% ipython --no-banner

In [1]: import numpy as np

In [2]: import numpy.linalg as la

In [3]: np.set_printoptions(precision=2, suppress=True, linewidth=100)

In [4]: data = np.loadtxt("x.csv", delimiter=",")

In [5]: data
Out[5]: 
array([[2., 1., 1., 2.],
       [0., 1., 3., 3.],
       [0., 0., 2., 2.],
       [0., 0., 0., 0.]])

In [6]: data @ data
Out[6]: 
array([[4., 3., 7., 9.],
       [0., 1., 9., 9.],
       [0., 0., 4., 4.],
       [0., 0., 0., 0.]])

In [7]: print(np.sort(la.eigvals(data)))
[0. 1. 2. 2.]

In [8]: la.matrix_rank(data - data[0, 0] * np.eye(4))
Out[8]: np.int64(3)

In [9]: [int(la.matrix_rank(la.matrix_power(data, p))) for p in range(1, 5)]
Out[9]: [3, 3, 3, 3]

In [10]: U, sigma, vt = la.svd(data)

In [11]: V = vt[:(sigma > 1e-8).sum()]

In [12]: rng = np.random.default_rng(5772)

In [13]: x0 = data[1] + -3 * data[0] + rng.integers(2) * np.eye(4)[3]

In [14]: print(x0)
[-6. -2.  0. -2.]

In [15]: print(la.matrix_rank(np.vstack([data, x0])))
4

In [16]: np.diag(V.T @ V)
Out[16]: array([0.89, 1.  , 0.56, 0.56])

In [17]: U, sigma, vt = la.svd(data)

In [18]: print(sigma)
[5.72 2.01 0.52 0.  ]

In [19]: other = U[:, :3] @ np.diag(sigma[:3]) @ vt[:3]

In [20]: round(np.abs(data - other).max(), 2)
Out[20]: np.float64(0.0)

In [21]: print(la.matrix_rank(data, rtol=0.05))
3

In [22]: labels = rng.permutation(4)

In [23]: labels
Out[23]: array([1, 3, 2, 0])

In [24]: other = data[labels][:, labels]

In [25]: print(round(float(la.det(other)), 2), round(float(la.det(data[labels])), 2))
0.0 0.0

In [26]: print(np.sort(np.abs(la.eigvals(other))))
[0. 1. 2. 2.]

In [27]: M = np.load("test15.npy")

In [28]: M.round(2) + 0
Out[28]: 
array([[ 0.18,  0.18,  0.18, -0.14, -0.03,  0.09,  0.05,  0.01,  0.16, -0.03,  0.16,  0.01,  0.05],
       [ 0.18,  0.18,  0.18, -0.14, -0.03,  0.09,  0.05,  0.01,  0.16, -0.03,  0.16,  0.01,  0.05],
       [ 0.18,  0.18,  0.18, -0.14, -0.03,  0.09,  0.05,  0.01,  0.16, -0.03,  0.16,  0.01,  0.05],
       [-0.14, -0.14, -0.14,  0.1 ,  0.02, -0.07, -0.04, -0.01, -0.12,  0.02, -0.12, -0.01, -0.04],
       [-0.03, -0.03, -0.03,  0.02,  0.01, -0.02, -0.01,  0.  , -0.03,  0.01, -0.03,  0.  , -0.01],
       [ 0.09,  0.09,  0.09, -0.07, -0.02,  0.05,  0.03,  0.01,  0.08, -0.02,  0.08,  0.01,  0.03],
       [ 0.05,  0.05,  0.05, -0.04, -0.01,  0.03,  0.02,  0.  ,  0.05, -0.01,  0.05,  0.  ,  0.02],
       [ 0.01,  0.01,  0.01, -0.01,  0.  ,  0.01,  0.  ,  0.  ,  0.01,  0.  ,  0.01,  0.  ,  0.  ],
       [ 0.16,  0.16,  0.16, -0.12, -0.03,  0.08,  0.05,  0.01,  0.14, -0.03,  0.14,  0.01,  0.05],
       [-0.03, -0.03, -0.03,  0.02,  0.01, -0.02, -0.01,  0.  , -0.03,  0.01, -0.03,  0.  , -0.01],
       [ 0.16,  0.16,  0.16, -0.12, -0.03,  0.08,  0.05,  0.01,  0.14, -0.03,  0.14,  0.01,  0.05],
       [ 0.01,  0.01,  0.01, -0.01,  0.  ,  0.01,  0.  ,  0.  ,  0.01,  0.  ,  0.01,  0.  ,  0.  ],
       [ 0.05,  0.05,  0.05, -0.04, -0.01,  0.03,  0.02,  0.  ,  0.05, -0.01,  0.05,  0.  ,  0.02]])

In [29]: # null space of dimension 12

In [30]: evals, V = la.eigh(M)

In [31]: np.abs(V[:, -1]).round(6).argmax()
Out[31]: np.int64(0)

In [32]: np.abs(V[:, -1])
Out[32]: array([0.42, 0.42, 0.42, 0.32, 0.07, 0.22, 0.12, 0.02, 0.37, 0.07, 0.37, 0.02, 0.12])

In [33]: np.round(la.eigvalsh(M + -1 * np.eye(13)), 2) + 0
Out[33]: array([-1., -1., -1., -1., -1., -1., -1., -1., -1., -1., -1., -1.,  0.])

In [34]: np.round(la.svd(M, compute_uv=False), 2) + 0
Out[34]: array([1., 0., 0., 0., 0., 0., 0., 0., 0., 0., 0., 0., 0.])
